$ python -q
>>> import numpy as np
>>> np.set_printoptions(precision=3, suppress=True, linewidth=100, legacy="1.25")
>>> def rnd(a):
...     return np.round(a, 3) + 0
... 
>>> m1 = np.loadtxt("sample10.csv", delimiter=",")
>>> print(m1)
[[7. 5. 0. 0. 0. 0. 0. 0. 0. 0. 0. 0.]
 [5. 6. 5. 0. 0. 0. 0. 0. 0. 0. 0. 0.]
 [0. 5. 5. 5. 0. 0. 0. 0. 0. 0. 0. 0.]
 [0. 0. 5. 2. 5. 0. 0. 0. 0. 0. 0. 0.]
 [0. 0. 0. 5. 9. 5. 0. 0. 0. 0. 0. 0.]
 [0. 0. 0. 0. 5. 7. 5. 0. 0. 0. 0. 0.]
 [0. 0. 0. 0. 0. 5. 7. 5. 0. 0. 0. 0.]
 [0. 0. 0. 0. 0. 0. 5. 2. 5. 0. 0. 0.]
 [0. 0. 0. 0. 0. 0. 0. 5. 0. 5. 0. 0.]
 [0. 0. 0. 0. 0. 0. 0. 0. 5. 1. 5. 0.]
 [0. 0. 0. 0. 0. 0. 0. 0. 0. 5. 0. 5.]
 [0. 0. 0. 0. 0. 0. 0. 0. 0. 0. 5. 4.]]
>>> m1.reshape(2, -1)
array([[7., 5., 0., 0., 0., 0., 0., 0., 0., 0., 0., 0., 5., 6., 5., 0., 0., 0., 0., 0., 0., 0.,
        0., 0., 0., 5., 5., 5., 0., 0., 0., 0., 0., 0., 0., 0., 0., 0., 5., 2., 5., 0., 0., 0.,
        0., 0., 0., 0., 0., 0., 0., 5., 9., 5., 0., 0., 0., 0., 0., 0., 0., 0., 0., 0., 5., 7.,
        5., 0., 0., 0., 0., 0.],
       [0., 0., 0., 0., 0., 5., 7., 5., 0., 0., 0., 0., 0., 0., 0., 0., 0., 0., 5., 2., 5., 0.,
        0., 0., 0., 0., 0., 0., 0., 0., 0., 5., 0., 5., 0., 0., 0., 0., 0., 0., 0., 0., 0., 0.,
        5., 1., 5., 0., 0., 0., 0., 0., 0., 0., 0., 0., 0., 5., 0., 5., 0., 0., 0., 0., 0., 0.,
        0., 0., 0., 0., 5., 4.]])
>>> m1.reshape(-1, 2)
array([[7., 5.],
       [0., 0.],
       [0., 0.],
       [0., 0.],
       [0., 0.],
       [0., 0.],
       [5., 6.],
       [5., 0.],
       [0., 0.],
       [0., 0.],
       [0., 0.],
       [0., 0.],
       [0., 5.],
       [5., 5.],
       [0., 0.],
       [0., 0.],
       [0., 0.],
       [0., 0.],
       [0., 0.],
       [5., 2.],
       [5., 0.],
       [0., 0.],
       [0., 0.],
       [0., 0.],
       [0., 0.],
       [0., 5.],
       [9., 5.],
       [0., 0.],
       [0., 0.],
       [0., 0.],
       [0., 0.],
       [0., 0.],
       [5., 7.],
       [5., 0.],
       [0., 0.],
       [0., 0.],
       [0., 0.],
       [0., 0.],
       [0., 5.],
       [7., 5.],
       [0., 0.],
       [0., 0.],
       [0., 0.],
       [0., 0.],
       [0., 0.],
       [5., 2.],
       [5., 0.],
       [0., 0.],
       [0., 0.],
       [0., 0.],
       [0., 0.],
       [0., 5.],
       [0., 5.],
       [0., 0.],
       [0., 0.],
       [0., 0.],
       [0., 0.],
       [0., 0.],
       [5., 1.],
       [5., 0.],
       [0., 0.],
       [0., 0.],
       [0., 0.],
       [0., 0.],
       [0., 5.],
       [0., 5.],
       [0., 0.],
       [0., 0.],
       [0., 0.],
       [0., 0.],
       [0., 0.],
       [5., 4.]])
>>> m1.ravel(order="F")
array([7., 5., 0., 0., 0., 0., 0., 0., 0., 0., 0., 0., 5., 6., 5., 0., 0., 0., 0., 0., 0., 0., 0.,
       0., 0., 5., 5., 5., 0., 0., 0., 0., 0., 0., 0., 0., 0., 0., 5., 2., 5., 0., 0., 0., 0., 0.,
       0., 0., 0., 0., 0., 5., 9., 5., 0., 0., 0., 0., 0., 0., 0., 0., 0., 0., 5., 7., 5., 0., 0.,
       0., 0., 0., 0., 0., 0., 0., 0., 5., 7., 5., 0., 0., 0., 0., 0., 0., 0., 0., 0., 0., 5., 2.,
       5., 0., 0., 0., 0., 0., 0., 0., 0., 0., 0., 5., 0., 5., 0., 0., 0., 0., 0., 0., 0., 0., 0.,
       0., 5., 1., 5., 0., 0., 0., 0., 0., 0., 0., 0., 0., 0., 5., 0., 5., 0., 0., 0., 0., 0., 0.,
       0., 0., 0., 0., 5., 4.])
>>> t3 = m1.reshape(12, 2, -1)
>>> t3.transpose(1, 0, 2)
array([[[7., 5., 0., 0., 0., 0.],
        [5., 6., 5., 0., 0., 0.],
        [0., 5., 5., 5., 0., 0.],
        [0., 0., 5., 2., 5., 0.],
        [0., 0., 0., 5., 9., 5.],
        [0., 0., 0., 0., 5., 7.],
        [0., 0., 0., 0., 0., 5.],
        [0., 0., 0., 0., 0., 0.],
        [0., 0., 0., 0., 0., 0.],
        [0., 0., 0., 0., 0., 0.],
        [0., 0., 0., 0., 0., 0.],
        [0., 0., 0., 0., 0., 0.]],

       [[0., 0., 0., 0., 0., 0.],
        [0., 0., 0., 0., 0., 0.],
        [0., 0., 0., 0., 0., 0.],
        [0., 0., 0., 0., 0., 0.],
        [0., 0., 0., 0., 0., 0.],
        [5., 0., 0., 0., 0., 0.],
        [7., 5., 0., 0., 0., 0.],
        [5., 2., 5., 0., 0., 0.],
        [0., 5., 0., 5., 0., 0.],
        [0., 0., 5., 1., 5., 0.],
        [0., 0., 0., 5., 0., 5.],
        [0., 0., 0., 0., 5., 4.]]])
>>> t3[:, 0]
array([[7., 5., 0., 0., 0., 0.],
       [5., 6., 5., 0., 0., 0.],
       [0., 5., 5., 5., 0., 0.],
       [0., 0., 5., 2., 5., 0.],
       [0., 0., 0., 5., 9., 5.],
       [0., 0., 0., 0., 5., 7.],
       [0., 0., 0., 0., 0., 5.],
       [0., 0., 0., 0., 0., 0.],
       [0., 0., 0., 0., 0., 0.],
       [0., 0., 0., 0., 0., 0.],
       [0., 0., 0., 0., 0., 0.],
       [0., 0., 0., 0., 0., 0.]])
>>> t3.shape
(12, 2, 6)
